In [1]: import numpy as np

In [2]: import numpy.linalg as la

In [3]: np.set_printoptions(suppress=True, linewidth=100)

In [4]: def tidy(a):
   ...:     return np.round(a, 2) + 0
   ...: 

In [5]: W0 = np.array([[0, -2, 0, -4, -1],
   ...:     [0, 4, 0, 8, 2],
   ...:     [0, -2, 0, -4, -1],
   ...:     [0, 2, 0, 4, 1],
   ...:     [0, 2, 0, 4, 1],
   ...:     [0, -2, 0, -4, -1],
   ...:     [0, 2, 0, 4, 1]])

In [6]: W0
Out[6]: 
array([[ 0, -2,  0, -4, -1],
       [ 0,  4,  0,  8,  2],
       [ 0, -2,  0, -4, -1],
       [ 0,  2,  0,  4,  1],
       [ 0,  2,  0,  4,  1],
       [ 0, -2,  0, -4, -1],
       [ 0,  2,  0,  4,  1]])

In [7]: # column 2 repeats column 0

In [8]: U, sig, VT = la.svd(W0)

In [9]: V = VT[:(sig > 1e-8).sum()]

In [10]: rng = np.random.default_rng(1885)

In [11]: x = W0[5] + 5 * W0[6] + rng.integers(2) * np.eye(5)[1]

In [12]: x
Out[12]: array([ 0.,  9.,  0., 16.,  4.])

In [13]: tidy(la.norm(x - V.T @ V @ x))
Out[13]: np.float64(0.9)

In [14]: x = np.array([-2, -3, -2, 0, 1])

In [15]: np.einsum("ij,j->i", W0, x)
Out[15]: array([  5, -10,   5,  -5,  -5,   5,  -5])

In [16]: W0 @ np.ones(5)
Out[16]: array([-7., 14., -7.,  7.,  7., -7.,  7.])

In [17]: W0 @ np.eye(5)[3]
Out[17]: array([-4.,  8., -4.,  4.,  4., -4.,  4.])

In [18]: W0 * x
Out[18]: 
array([[  0,   6,   0,   0,  -1],
       [  0, -12,   0,   0,   2],
       [  0,   6,   0,   0,  -1],
       [  0,  -6,   0,   0,   1],
       [  0,  -6,   0,   0,   1],
       [  0,   6,   0,   0,  -1],
       [  0,  -6,   0,   0,   1]])

In [19]: U, sig, VT = la.svd(W0)

In [20]: tidy(sig)
Out[20]: array([14.49,  0.  ,  0.  ,  0.  ,  0.  ])

In [21]: np.argmax(sig[:-1] / (sig[1:] + 1e-6)) + 1
Out[21]: np.int64(1)

In [22]: A2 = U[:, :1] @ np.diag(sig[:1]) @ VT[:1]

In [23]: la.matrix_rank(A2)
Out[23]: np.int64(1)

In [24]: tidy(la.norm(W0 - A2, 2)), tidy(sig[1])
Out[24]: (np.float64(0.0), np.float64(0.0))

In [25]: tidy(np.abs(W0 - A2).max())
Out[25]: np.float64(0.0)

In [26]: tidy(np.trace(la.pinv(W0) @ W0))
Out[26]: np.float64(1.0)

In [27]: np.unique(W0.round(6), axis=0).shape
Out[27]: (3, 5)

In [28]: np.abs(np.diag(la.qr(W0)[1])) > 1e-9
Out[28]: array([False,  True, False, False, False])

In [29]: tidy(W0 @ la.pinv(W0) @ W0)
Out[29]: 
array([[ 0., -2.,  0., -4., -1.],
       [ 0.,  4.,  0.,  8.,  2.],
       [ 0., -2.,  0., -4., -1.],
       [ 0.,  2.,  0.,  4.,  1.],
       [ 0.,  2.,  0.,  4.,  1.],
       [ 0., -2.,  0., -4., -1.],
       [ 0.,  2.,  0.,  4.,  1.]])

In [30]: np.allclose(W0[:-1].T @ la.lstsq(W0[:-1].T, W0[-1])[0], W0[-1])
Out[30]: True

In [31]: rank = la.matrix_rank(W0)

In [32]: rank
Out[32]: np.int64(1)

In [33]: null = la.svd(W0)[2][rank:].T

In [34]: la.matrix_rank(W0.T @ W0), la.matrix_rank(W0 @ W0.T)
Out[34]: (np.int64(1), np.int64(1))

In [35]: np.allclose(W0 @ null, 0)
Out[35]: True

In [36]: tidy(null @ null.T)
Out[36]: 
array([[ 1.  ,  0.  ,  0.  ,  0.  ,  0.  ],
       [ 0.  ,  0.81,  0.  , -0.38, -0.1 ],
       [ 0.  ,  0.  ,  1.  ,  0.  ,  0.  ],
       [ 0.  , -0.38,  0.  ,  0.24, -0.19],
       [ 0.  , -0.1 ,  0.  , -0.19,  0.95]])

In [37]: null.shape
Out[37]: (5, 4)

In [38]: [int(la.matrix_rank(np.delete(W0, i, axis=0))) for i in range(7)]
Out[38]: [1, 1, 1, 1, 1, 1, 1]

In [39]: A2 = np.array([[2, 0], [1, 0]])

In [40]: cent = np.array([[-1, -1, 1], [1, 3, -3], [-2, 0, -1]])

In [41]: K = np.kron(A2, cent)

In [42]: K
Out[42]: 
array([[-2, -2,  2,  0,  0,  0],
       [ 2,  6, -6,  0,  0,  0],
       [-4,  0, -2,  0,  0,  0],
       [-1, -1,  1,  0,  0,  0],
       [ 1,  3, -3,  0,  0,  0],
       [-2,  0, -1,  0,  0,  0]])

In [43]: # looks like rank 3

In [44]: U, sig, VT = la.svd(K)

In [45]: V = VT[:(sig > 1e-8).sum()]

In [46]: x = K[2] + 3 * K[5] + rng.integers(2) * np.eye(6)[5]

In [47]: x
Out[47]: array([-10.,   0.,  -5.,   0.,   0.,   0.])

In [48]: tidy(la.norm(x - V.T @ V @ x))
Out[48]: np.float64(0.0)

In [49]: [round(float(x), 2) for x in la.svd(K, compute_uv=False)[:3]]
Out[49]: [10.4, 5.15, 0.42]

In [50]: mat = np.array([[0, -1, 3, -1],
    ...:     [-1, -1, 1, 1],
    ...:     [2, -2, -1, -3],
    ...:     [2, -1, 3, -3],
    ...:     [-1, -3, 1, 2],
    ...:     [2, 0, -2, -1],
    ...:     [3, 1, 0, 3],
    ...:     [1, 1, 0, 0]])

In [51]: mat[:, 2] = -3 * mat[:, 3]

In [52]: mat
Out[52]: 
array([[ 0, -1,  3, -1],
       [-1, -1, -3,  1],
       [ 2, -2,  9, -3],
       [ 2, -1,  9, -3],
       [-1, -3, -6,  2],
       [ 2,  0,  3, -1],
       [ 3,  1, -9,  3],
       [ 1,  1,  0,  0]])

In [53]: tidy(mat @ la.pinv(mat) @ mat)
Out[53]: 
array([[ 0., -1.,  3., -1.],
       [-1., -1., -3.,  1.],
       [ 2., -2.,  9., -3.],
       [ 2., -1.,  9., -3.],
       [-1., -3., -6.,  2.],
       [ 2.,  0.,  3., -1.],
       [ 3.,  1., -9.,  3.],
       [ 1.,  1.,  0.,  0.]])

In [54]: np.unique(mat.round(6), axis=0).shape
Out[54]: (8, 4)

In [55]: np.argsort(-la.norm(mat, axis=0).round(6), kind="stable")[:3]
Out[55]: array([2, 3, 0])

In [56]: [round(float(x), 2) for x in la.svd(mat, compute_uv=False)[:3]]
Out[56]: [18.52, 4.88, 3.89]

In [57]: F = np.load("layer9.npy")

In [58]: F
Out[58]: 
array([[ 0,  0,  0,  0,  0],
       [ 1,  5,  2,  7,  9],
       [ 3, -1, -2, -3,  3],
       [-1, -3, -1, -4, -6],
       [-3,  3,  3,  6,  0]])

In [59]: A2 = np.array([[-5, 2], [-2, -4]])

In [60]: cent = np.kron(A2, F)

In [61]: cent.shape
Out[61]: (10, 10)

In [62]: cent
Out[62]: 
array([[  0,   0,   0,   0,   0,   0,   0,   0,   0,   0],
       [ -5, -25, -10, -35, -45,   2,  10,   4,  14,  18],
       [-15,   5,  10,  15, -15,   6,  -2,  -4,  -6,   6],
       [  5,  15,   5,  20,  30,  -2,  -6,  -2,  -8, -12],
       [ 15, -15, -15, -30,   0,  -6,   6,   6,  12,   0],
       [  0,   0,   0,   0,   0,   0,   0,   0,   0,   0],
       [ -2, -10,  -4, -14, -18,  -4, -20,  -8, -28, -36],
       [ -6,   2,   4,   6,  -6, -12,   4,   8,  12, -12],
       [  2,   6,   2,   8,  12,   4,  12,   4,  16,  24],
       [  6,  -6,  -6, -12,   0,  12, -12, -12, -24,   0]])
